% ipython --no-banner

In [1]: import numpy as np

In [2]: np.set_printoptions(precision=2, suppress=True, linewidth=140, sign=" ")

In [3]: mat = np.load("out13.npy")

In [4]: mat
Out[4]: 
array([[-1, -2, -2, -2,  1],
       [ 1,  1, -2,  2, -2],
       [-2, -2,  0,  1,  2],
       [ 0, -2, -1, -1, -2],
       [ 0, -2,  2, -2, -2],
       [-2,  2, -2,  0,  1],
       [-2, -1,  2,  1,  1]])

In [5]: out = np.c_[mat[:, :4] @ np.array([[0, 0, 1, -2], [2, 1, 0, -1], [-3, 1, 0, -3], [3, 1, 3, 0]]), np.array([1, 3, 1, 3, 1, -1, -3])]

In [6]: out
Out[6]: 
array([[ -4,  -6,  -7,  10,   1],
       [ 14,   1,   7,   3,   3],
       [ -1,  -1,   1,   6,   1],
       [ -4,  -4,  -3,   5,   3],
       [-16,  -2,  -6,  -4,   1],
       [ 10,   0,  -2,   8,  -1],
       [ -5,   2,   1,  -1,  -3]])

In [7]: np.round(np.linalg.lstsq(mat, out[:, 0])[0], 2) + 0
Out[7]: array([ 0.,  2., -3.,  3.,  0.])

In [8]: np.round(np.linalg.norm(out - mat @ np.linalg.lstsq(mat, out)[0], axis=0), 2) + 0
Out[8]: array([ 0.  ,  0.  ,  0.  ,  0.  ,  1.77])

In [9]: np.linalg.norm(np.linalg.qr(mat)[0].T @ out, axis=0) ** 2 / ((out ** 2).sum(axis=0) + 1e-12)
Out[9]: array([ 1. ,  1. ,  1. ,  1. ,  0.9])

In [10]: np.linalg.matrix_rank(np.c_[mat, out])
Out[10]: np.int64(6)

In [11]: w1 = np.array([[-9, -7, -1, 4, 7, -8],
    ...:     [6, -1, -6, 5, -9, -2],
    ...:     [-6, 1, 0, -5, 8, 6],
    ...:     [5, 1, -9, -3, -8, 8],
    ...:     [4, 8, -8, 4, 5, -2]])

In [12]: beta = np.array([2, 2, 3, 2, -3, -1])

In [13]: hid = np.maximum(mat @ w1 + beta, 0)

In [14]: (hid > 0).mean(axis=0)
Out[14]: array([ 0.71,  0.57,  0.43,  0.43,  0.71,  0.43])

In [15]: (hid > 0).astype(int)
Out[15]: 
array([[ 1,  1,  1,  1,  1,  0],
       [ 1,  0,  0,  1,  0,  0],
       [ 1,  1,  0,  0,  1,  1],
       [ 0,  0,  1,  0,  1,  0],
       [ 0,  0,  1,  0,  1,  1],
       [ 1,  1,  0,  1,  0,  0],
       [ 1,  1,  0,  0,  1,  1]])

In [16]: W2 = np.array([[-2, 1], [-2, 0], [2, -2], [2, -1], [2, -2], [1, -2]])

In [17]: hid @ W2
Out[17]: 
array([[  54,  -81],
       [ -12,    6],
       [ -83,  -31],
       [  90,  -90],
       [ 175, -178],
       [-100,   30],
       [ -33,  -69]])

In [18]: proj = mat @ np.linalg.solve(mat.T @ mat, mat.T)

In [19]: np.round(np.linalg.eigvalsh(proj), 2) + 0
Out[19]: array([ 0.,  0.,  1.,  1.,  1.,  1.,  1.])

In [20]: np.diag(proj)
Out[20]: array([ 0.71,  0.79,  0.66,  0.55,  0.7 ,  0.96,  0.62])

In [21]: ang = np.radians(15)

In [22]: r_ = np.eye(5)

In [23]: r_[2, 2] = r_[4, 4] = np.cos(ang)

In [24]: r_[2, 4], r_[4, 2] = -np.sin(ang), np.sin(ang)

In [25]: r_
Out[25]: 
array([[ 1.  ,  0.  ,  0.  ,  0.  ,  0.  ],
       [ 0.  ,  1.  ,  0.  ,  0.  ,  0.  ],
       [ 0.  ,  0.  ,  0.97,  0.  , -0.26],
       [ 0.  ,  0.  ,  0.  ,  1.  ,  0.  ],
       [ 0.  ,  0.  ,  0.26,  0.  ,  0.97]])

In [26]: out = mat @ r_.T

In [27]: np.abs(out - mat).max(axis=0)
Out[27]: array([ 0.  ,  0.  ,  0.59,  0.  ,  0.59])

In [28]: out
Out[28]: 
array([[-1.  , -2.  , -2.19, -2.  ,  0.45],
       [ 1.  ,  1.  , -1.41,  2.  , -2.45],
       [-2.  , -2.  , -0.52,  1.  ,  1.93],
       [ 0.  , -2.  , -0.45, -1.  , -2.19],
       [ 0.  , -2.  ,  2.45, -2.  , -1.41],
       [-2.  ,  2.  , -2.19,  0.  ,  0.45],
       [-2.  , -1.  ,  1.67,  1.  ,  1.48]])

In [29]: round(np.linalg.det(r_), 2), np.round(np.trace(r_), 2)
Out[29]: (np.float64(1.0), np.float64(4.93))

In [30]: vec = np.array([-3, 0, 2, 2, -3])

In [31]: y = mat @ vec

In [32]: beta, lr = np.zeros(5), 1 / np.linalg.norm(mat, 2) ** 2

In [33]: for i in range(10):
    ...:     beta -= lr * mat.T @ (mat @ beta - y)
    ...:     if i % 2 == 0: print(i, round(np.linalg.norm(mat @ beta - y), 2))
    ...: 
0 9.31
2 6.04
4 4.37
6 3.27
8 2.48

In [34]: round(float(np.linalg.cond(mat)), 2)
Out[34]: 2.89

In [35]: beta
Out[35]: array([-2.16, -0.29,  1.91,  2.01, -2.36])

In [36]: arr = np.load("dump.npy")

In [37]: arr
Out[37]: 
array([[ 1.,  0.,  0.,  0.],
       [-2., -1., -2.,  2.],
       [ 0.,  0.,  1.,  0.],
       [-4., -4., -4.,  5.]])

In [38]: rng = np.random.default_rng(94)

In [39]: idx = rng.permutation(5)

In [40]: out = mat[:, idx] * rng.choice([-1, 1], 5)

In [41]: out
Out[41]: 
array([[ 1,  1,  2,  2,  2],
       [-1, -2,  2, -2, -1],
       [ 2,  2,  0, -1,  2],
       [ 0, -2,  1,  1,  2],
       [ 0, -2, -2,  2,  2],
       [ 2,  1,  2,  0, -2],
       [ 2,  1, -2, -1,  1]])

In [42]: left, _, Vt = np.linalg.svd(mat.T @ out)

In [43]: idx
Out[43]: array([ 0,  4,  2,  3,  1])

In [44]: np.round(left @ Vt, 2) + 0
Out[44]: 
array([[-1.,  0.,  0.,  0.,  0.],
       [ 0.,  0.,  0.,  0., -1.],
       [ 0.,  0., -1.,  0.,  0.],
       [ 0.,  0.,  0., -1.,  0.],
       [ 0.,  1.,  0.,  0.,  0.]])

In [45]: np.round(np.linalg.lstsq(mat, out)[0], 2) + 0
Out[45]: 
array([[-1.,  0.,  0.,  0.,  0.],
       [ 0.,  0.,  0.,  0., -1.],
       [ 0.,  0., -1.,  0.,  0.],
       [ 0.,  0.,  0., -1.,  0.],
       [ 0.,  1.,  0.,  0.,  0.]])

In [46]: vec = np.array([-3, -1, 0, 1])

In [47]: y = arr @ vec

In [48]: beta, lr = np.zeros(4), 1 / np.linalg.norm(arr, 2) ** 2

In [49]: for i in range(5):
    ...:     beta -= lr * arr.T @ (arr @ beta - y)
    ...:     if i % 1 == 0: print(i, round(np.linalg.norm(arr @ beta - y), 2))
    ...: 
0 2.15
1 2.13
2 2.1
3 2.08
4 2.06

In [50]: round(float(np.linalg.cond(arr)), 2)
Out[50]: 28.63

In [51]: beta
Out[51]: array([-1.3 , -1.07, -1.13,  1.42])

In [52]: q, evecs = np.linalg.qr(arr[:, :2])[0], np.linalg.qr(arr[:, 2:])[0]

In [53]: sv = np.linalg.svd(q.T @ evecs, compute_uv=False)

In [54]: (sv > 0.9).sum()
Out[54]: np.int64(1)

In [55]: sv
Out[55]: array([ 1.  ,  0.24])

In [56]: ev, evecs = np.linalg.eig(arr)

In [57]: np.sort(np.linalg.eigvals(arr @ arr))
Out[57]: array([ 1.,  1.,  1.,  9.])

In [58]: np.prod(ev)
Out[58]: np.float64(3.0)

In [59]: np.sort(np.linalg.eigvals(arr.T))
Out[59]: array([ 1.,  1.,  1.,  3.])

In [60]: np.sort(np.linalg.eigvals(np.linalg.inv(arr)))
Out[60]: array([ 0.33,  1.  ,  1.  ,  1.  ])

In [61]: K = np.load("arr.npy")

In [62]: K
Out[62]: 
array([[ 1, -2,  4, -8],
       [ 1, -1,  1, -1],
       [ 1,  0,  0,  0]])

In [63]: w1 = np.array([[3, -2, -1, 1, 1, -1],
    ...:     [-3, -2, -2, 1, 0, 3],
    ...:     [0, -2, -3, 2, 3, -1],
    ...:     [3, 3, 0, 2, -3, 1]])

In [64]: beta = np.array([3, 1, 2, 0, 3, 3])

In [65]: hid = np.maximum(K @ w1 + beta, 0)

In [66]: np.linalg.matrix_rank(hid)
Out[66]: np.int64(3)

In [67]: (hid > 0).mean(axis=0)
Out[67]: array([ 0.67,  0.  ,  0.33,  0.33,  1.  ,  0.33])

In [68]: W2 = np.array([[1, 1], [-3, 3], [-1, -3], [-5, 5], [4, 0], [2, 0]])

In [69]: hid @ W2
Out[69]: 
array([[ 160,    0],
       [  46,    6],
       [  20,    8]])

In [70]: w1 @ W2
Out[70]: 
array([[  7,   5],
       [  6,   2],
       [  9,  13],
       [-26,  22]])

In [71]: vec = np.array([0, 2, 3, 2])

In [72]: np.linalg.norm(K @ vec) <= np.linalg.norm(K, 2) * np.linalg.norm(vec) + 1e-9
Out[72]: np.True_

In [73]: K @ np.eye(4)[2]
Out[73]: array([ 4.,  1.,  0.])

In [74]: np.einsum("ij,j->i", K, vec)
Out[74]: array([-8, -1,  0])

In [75]: def softmax(z):
    ...:     e = np.exp(z - z.max(axis=-1, keepdims=True))
    ...:     return e / e.sum(axis=-1, keepdims=True)
    ...: 

In [76]: softmax(K[1] + -2)
Out[76]: array([ 0.44,  0.06,  0.44,  0.06])

In [77]: softmax(K).sum(axis=1)
Out[77]: array([ 1.,  1.,  1.])

In [78]: softmax(K[1])
Out[78]: array([ 0.44,  0.06,  0.44,  0.06])

In [79]: S = K @ K.T / np.sqrt(4)

In [80]: softmax(S)[1] @ K
Out[80]: array([ 1.  , -1.99,  3.98, -7.96])

In [81]: softmax(S).round(6).argmax(axis=1)
Out[81]: array([ 0,  0,  0])

In [82]: left, sv, Vt = np.linalg.svd(K, full_matrices=False)

In [83]: (sv > 1e-8).sum()
Out[83]: np.int64(3)

In [84]: left.shape, sv.shape, Vt.shape
Out[84]: ((3, 3), (3,), (3, 4))

In [85]: out = K + rng.integers(-2, 3, (3, 1)) @ rng.integers(-2, 3, (1, 4))

In [86]: out
Out[86]: 
array([[  0,  -2,   5, -10],
       [  3,  -1,  -1,   3],
       [  0,   0,   1,  -2]])

In [87]: np.linalg.matrix_rank(out - K, tol=1e-8)
Out[87]: np.int64(1)

In [88]: X = np.loadtxt("test9.csv", delimiter=",")

In [89]: X
Out[89]: 
array([[ 4.,  3.,  6.,  1.,  2.,  3.,  3.,  5.,  2.],
       [ 3.,  4.,  3.,  3.,  6.,  5.,  1.,  0.,  2.],
       [ 6.,  3.,  4.,  4.,  3.,  3.,  4.,  3.,  1.],
       [ 1.,  3.,  4.,  6.,  3.,  2.,  1.,  1.,  1.],
       [ 2.,  6.,  3.,  3.,  4.,  0.,  3.,  2.,  3.],
       [ 3.,  5.,  3.,  2.,  0.,  0.,  1.,  2.,  2.],
       [ 3.,  1.,  4.,  1.,  3.,  1.,  0.,  3.,  2.],
       [ 5.,  0.,  3.,  1.,  2.,  2.,  3.,  0.,  2.],
       [ 2.,  2.,  1.,  1.,  3.,  2.,  2.,  2.,  0.]])

In [90]: # equal to its transpose

In [91]: vec = np.array([0, 0, 3, 2, 1, 2, 0, 3, 2])

In [92]: y = X @ vec

In [93]: beta, lr = np.zeros(9), 1 / np.linalg.norm(X, 2) ** 2

In [94]: for i in range(5):
    ...:     beta -= lr * X.T @ (X @ beta - y)
    ...:     if i % 1 == 0: print(i, round(np.linalg.norm(X @ beta - y), 2))
    ...: 
0 13.34
1 12.92
2 12.51
3 12.12
4 11.75

In [95]: np.round(np.linalg.cond(X), 2)
Out[95]: np.float64(229.19)

In [96]: ev, evecs = np.linalg.eigh(X)

In [97]: vec = np.array([3, 1, 1, -1, 1, -2, 1, -3, -2])

In [98]: np.linalg.eigvalsh(X[1:, 1:])
Out[98]: array([-5.94, -3.56, -2.86, -0.13,  2.05,  4.01,  4.3 , 20.13])

In [99]: vec @ X @ vec
Out[99]: np.float64(-34.0)

In [100]: vec = np.array([2, 1, 1, 3, 1, 0, 1, 0, 0])

In [101]: X @ (2 * vec)
Out[101]: array([ 50.,  58.,  76.,  62.,  58.,  42.,  34.,  42.,  30.])

In [102]: X @ np.eye(9)[8]
Out[102]: array([ 2.,  2.,  1.,  1.,  3.,  2.,  2.,  2.,  0.])

In [103]: np.linalg.norm(X @ vec) <= np.linalg.norm(X, 2) * np.linalg.norm(vec) + 1e-9
Out[103]: np.True_

In [104]: (X @ vec).argmax()
Out[104]: np.int64(2)

In [105]: X @ vec
Out[105]: array([ 25.,  29.,  38.,  31.,  29.,  21.,  17.,  21.,  15.])

In [106]: X * vec
Out[106]: 
array([[  8.,   3.,   6.,   3.,   2.,   0.,   3.,   0.,   0.],
       [  6.,   4.,   3.,   9.,   6.,   0.,   1.,   0.,   0.],
       [ 12.,   3.,   4.,  12.,   3.,   0.,   4.,   0.,   0.],
       [  2.,   3.,   4.,  18.,   3.,   0.,   1.,   0.,   0.],
       [  4.,   6.,   3.,   9.,   4.,   0.,   3.,   0.,   0.],
       [  6.,   5.,   3.,   6.,   0.,   0.,   1.,   0.,   0.],
       [  6.,   1.,   4.,   3.,   3.,   0.,   0.,   0.,   0.],
       [ 10.,   0.,   3.,   3.,   2.,   0.,   3.,   0.,   0.],
       [  4.,   2.,   1.,   3.,   3.,   0.,   2.,   0.,   0.]])
